% python3 -q
>>> import numpy as np
>>> from numpy import linalg as LA
>>> np.set_printoptions(suppress=True, linewidth=140)
>>> def rd(a):
...     return np.round(a, 3) + 0
... 
>>> arr = np.array([[2, 3, 2], [5, 0, 4], [2, 3, 4]])
>>> print(arr)
[[2 3 2]
 [5 0 4]
 [2 3 4]]
>>> print(np.einsum("ii->", arr))
6
>>> E = np.array([[1, 0, 0], [3, 1, 0], [3, 1, 1]])
>>> # triangular: eigenvalues sit on the diagonal
>>> O, vecs = LA.qr(E[:, :2])[0], LA.qr(E[:, 2:])[0]
>>> sig = LA.svd(O.T @ vecs, compute_uv=False)
>>> print(rd(np.degrees(np.arccos(sig.clip(0, 1)))))
[45.]
>>> print(rd(sig))
[0.707]
>>> print((sig > 0.9).sum())
0
>>> m1 = np.load("w.npy")
>>> print(m1)
[[6. 0. 0. 0.]
 [0. 6. 0. 5.]
 [0. 0. 6. 0.]
 [0. 5. 0. 6.]]
>>> # equal to its transpose
>>> x = np.ones(4)
>>> for _ in range(4):
...     x = m1 @ x
...     x /= LA.norm(x)
...     print(round(x @ m1 @ x, 3))
... 
9.854
10.593
10.872
10.961
>>> print(rd(LA.eigvalsh(m1)[-1]))
11.0
>>> print(rd(x))
[0.062 0.704 0.062 0.704]
>>> print(rd(LA.svd(m1, compute_uv=False)))
[11.  6.  6.  1.]
>>> print(np.unravel_index(np.abs(m1).argmax(), m1.shape))
(np.int64(0), np.int64(0))
>>> print(m1.sum(axis=1))
[ 6. 11.  6. 11.]
>>> print(m1 - m1[0])
[[ 0.  0.  0.  0.]
 [-6.  6.  0.  5.]
 [-6.  0.  6.  0.]
 [-6.  5.  0.  6.]]
>>> LA.rank(m1)
Traceback (most recent call last):
  File "<python-input-25>", line 1, in <module>
    LA.rank(m1)
    ^^^^^^^
AttributeError: module 'numpy.linalg' has no attribute 'rank'
>>> print(np.diff(m1, axis=0))
[[-6.  6.  0.  5.]
 [ 0. -6.  6. -5.]
 [ 0.  5. -6.  6.]]
>>> print(np.abs(m1).max())
6.0
